% python3 -q
>>> import numpy as np
>>> np.set_printoptions(precision=2, suppress=True, linewidth=140, floatmode="fixed")
>>> E = np.load("layer15.npy")
>>> E
array([[-2,  5, -2,  5, -2,  5],
       [-4, -9, -4, -9, -4, -9],
       [ 4,  3,  4,  3,  4,  3],
       [-2,  5, -2,  5, -2,  5],
       [-4, -9, -4, -9, -4, -9],
       [ 4,  3,  4,  3,  4,  3]])
>>> rng = np.random.default_rng(8507)
>>> idx = rng.permutation(6)
>>> idx
array([4, 2, 0, 3, 1, 5])
>>> M2 = E[idx][:, idx]
>>> np.diag(M2)
array([-4,  4, -2,  5, -9,  3])
>>> x = np.array([3, 3, 4, 4, -3, 5])
>>> E @ np.eye(6)[5]
array([ 5.00, -9.00,  3.00,  5.00, -9.00,  3.00])
>>> (E * x).sum(axis=1)
array([  52, -124,   52,   52, -124,   52])
>>> np.sign((E @ x).round(6))
array([ 1, -1,  1,  1, -1,  1])
>>> E @ (2 * x)
array([ 104, -248,  104,  104, -248,  104])
>>> E @ np.ones(6)
array([  9.00, -39.00,  21.00,   9.00, -39.00,  21.00])
>>> np.linalg.norm(E @ x) <= np.linalg.norm(E, 2) * np.linalg.norm(x) + 1e-9
np.True_
>>> U, sigma, Vt = np.linalg.svd(E)
>>> evecs = Vt[:(sigma > 1e-8).sum()]
>>> x = E[5] + -3 * E[1] + rng.integers(2) * np.eye(6)[2]
>>> x
array([16.00, 30.00, 17.00, 30.00, 16.00, 30.00])
>>> np.allclose(evecs.T @ evecs @ x, x)
False
>>> np.diag(evecs.T @ evecs)
array([0.33, 0.33, 0.33, 0.33, 0.33, 0.33])
>>> arr = np.load("m.npy")
>>> arr
array([[-1,  1,  0],
       [ 0,  0,  0],
       [ 0,  1, -3]])
>>> idx = rng.permutation(3)
>>> idx
array([2, 1, 0])
>>> M2 = arr[idx][:, idx]
>>> np.allclose(M2, arr)
False
>>> np.trace(M2)
np.int64(-4)
>>> data = np.loadtxt("data.csv", delimiter=",")
>>> data
array([[  2.00,  -1.00,   0.00,   1.00,  -3.00,  -2.00,   1.00],
       [ -1.00,   1.00,   3.00,  -2.00,  -3.00,  -5.00,  -2.00],
       [ -4.00,   4.00,   1.00,   0.00,  -1.00,  -3.00,  -4.00],
       [ -6.00,   5.00,   1.00,  -1.00,  -3.00,  -6.00,  -4.00],
       [ -5.00,   7.00,  -2.00,  -4.00,  -2.00,  -6.00,  -6.00],
       [ -7.00,   9.00,  -4.00,  -6.00,   1.00,  -9.00,  -8.00],
       [ -9.00,  11.00,  -7.00,  -6.00,  -2.00,  -6.00,  -8.00],
       [-12.00,   9.00, -10.00,  -8.00,  -3.00,  -5.00,  -6.00],
       [-11.00,   9.00, -13.00,  -8.00,  -5.00,  -8.00,  -5.00],
       [-11.00,  12.00, -13.00, -11.00,  -4.00,  -5.00,  -4.00],
       [-12.00,  13.00, -16.00,  -8.00,  -3.00,  -7.00,  -7.00],
       [-10.00,  11.00, -17.00,  -5.00,  -2.00,  -4.00, -10.00],
       [-10.00,  12.00, -14.00,  -5.00,  -4.00,  -3.00, -13.00],
       [ -9.00,  11.00, -15.00,  -3.00,  -7.00,  -2.00, -14.00],
       [-12.00,   9.00, -15.00,  -3.00,  -4.00,  -4.00, -16.00],
       [-10.00,  10.00, -14.00,  -6.00,  -3.00,  -1.00, -19.00],
       [-12.00,  10.00, -13.00,  -8.00,  -2.00,  -3.00, -20.00],
       [-11.00,   7.00, -15.00,  -9.00,  -3.00,  -1.00, -17.00],
       [ -8.00,  10.00, -17.00,  -9.00,  -6.00,   1.00, -17.00],
       [ -9.00,   8.00, -20.00, -10.00,  -7.00,   4.00, -18.00],
       [ -8.00,   9.00, -23.00,  -7.00,  -9.00,   6.00, -17.00],
       [ -6.00,  12.00, -24.00,  -9.00,  -7.00,   6.00, -18.00],
       [ -8.00,  13.00, -22.00,  -8.00,  -9.00,   6.00, -21.00],
       [ -9.00,  10.00, -23.00,  -6.00, -11.00,   5.00, -23.00],
       [ -9.00,  12.00, -25.00,  -3.00, -12.00,   8.00, -20.00],
       [-10.00,  12.00, -22.00,  -4.00,  -9.00,   5.00, -21.00],
       [-12.00,   9.00, -20.00,  -2.00, -12.00,   8.00, -24.00],
       [-13.00,   9.00, -19.00,  -1.00, -11.00,  11.00, -25.00],
       [-10.00,  11.00, -18.00,  -4.00, -10.00,  12.00, -26.00],
       [ -7.00,  14.00, -18.00,  -5.00, -11.00,   9.00, -27.00],
       [ -5.00,  16.00, -17.00,  -2.00,  -8.00,  10.00, -26.00],
       [ -3.00,  14.00, -20.00,  -5.00,  -5.00,   8.00, -29.00],
       [ -5.00,  17.00, -20.00,  -2.00,  -8.00,   8.00, -29.00]])
>>> idx = rng.permutation(7)
>>> M2 = data[:, idx] * rng.choice([-1, 1], 7)
>>> M2
array([[ -1.00,   0.00,  -3.00,   2.00,   2.00,  -1.00,  -1.00],
       [  2.00,   3.00,  -3.00,  -1.00,   5.00,   2.00,   1.00],
       [ -0.00,   1.00,  -1.00,  -4.00,   3.00,   4.00,   4.00],
       [  1.00,   1.00,  -3.00,  -6.00,   6.00,   4.00,   5.00],
       [  4.00,  -2.00,  -2.00,  -5.00,   6.00,   6.00,   7.00],
       [  6.00,  -4.00,   1.00,  -7.00,   9.00,   8.00,   9.00],
       [  6.00,  -7.00,  -2.00,  -9.00,   6.00,   8.00,  11.00],
       [  8.00, -10.00,  -3.00, -12.00,   5.00,   6.00,   9.00],
       [  8.00, -13.00,  -5.00, -11.00,   8.00,   5.00,   9.00],
       [ 11.00, -13.00,  -4.00, -11.00,   5.00,   4.00,  12.00],
       [  8.00, -16.00,  -3.00, -12.00,   7.00,   7.00,  13.00],
       [  5.00, -17.00,  -2.00, -10.00,   4.00,  10.00,  11.00],
       [  5.00, -14.00,  -4.00, -10.00,   3.00,  13.00,  12.00],
       [  3.00, -15.00,  -7.00,  -9.00,   2.00,  14.00,  11.00],
       [  3.00, -15.00,  -4.00, -12.00,   4.00,  16.00,   9.00],
       [  6.00, -14.00,  -3.00, -10.00,   1.00,  19.00,  10.00],
       [  8.00, -13.00,  -2.00, -12.00,   3.00,  20.00,  10.00],
       [  9.00, -15.00,  -3.00, -11.00,   1.00,  17.00,   7.00],
       [  9.00, -17.00,  -6.00,  -8.00,  -1.00,  17.00,  10.00],
       [ 10.00, -20.00,  -7.00,  -9.00,  -4.00,  18.00,   8.00],
       [  7.00, -23.00,  -9.00,  -8.00,  -6.00,  17.00,   9.00],
       [  9.00, -24.00,  -7.00,  -6.00,  -6.00,  18.00,  12.00],
       [  8.00, -22.00,  -9.00,  -8.00,  -6.00,  21.00,  13.00],
       [  6.00, -23.00, -11.00,  -9.00,  -5.00,  23.00,  10.00],
       [  3.00, -25.00, -12.00,  -9.00,  -8.00,  20.00,  12.00],
       [  4.00, -22.00,  -9.00, -10.00,  -5.00,  21.00,  12.00],
       [  2.00, -20.00, -12.00, -12.00,  -8.00,  24.00,   9.00],
       [  1.00, -19.00, -11.00, -13.00, -11.00,  25.00,   9.00],
       [  4.00, -18.00, -10.00, -10.00, -12.00,  26.00,  11.00],
       [  5.00, -18.00, -11.00,  -7.00,  -9.00,  27.00,  14.00],
       [  2.00, -17.00,  -8.00,  -5.00, -10.00,  26.00,  16.00],
       [  5.00, -20.00,  -5.00,  -3.00,  -8.00,  29.00,  14.00],
       [  2.00, -20.00,  -8.00,  -5.00,  -8.00,  29.00,  17.00]])
>>> U, _, Vt = np.linalg.svd(data.T @ M2)
>>> np.round(np.linalg.lstsq(data, M2)[0], 2) + 0
array([[ 0.00,  0.00,  0.00,  1.00,  0.00,  0.00,  0.00],
       [ 0.00,  0.00,  0.00,  0.00,  0.00,  0.00,  1.00],
       [ 0.00,  1.00,  0.00,  0.00,  0.00,  0.00,  0.00],
       [-1.00,  0.00,  0.00,  0.00,  0.00,  0.00,  0.00],
       [ 0.00,  0.00,  1.00,  0.00,  0.00,  0.00,  0.00],
       [ 0.00,  0.00,  0.00,  0.00, -1.00,  0.00,  0.00],
       [ 0.00,  0.00,  0.00,  0.00,  0.00, -1.00,  0.00]])
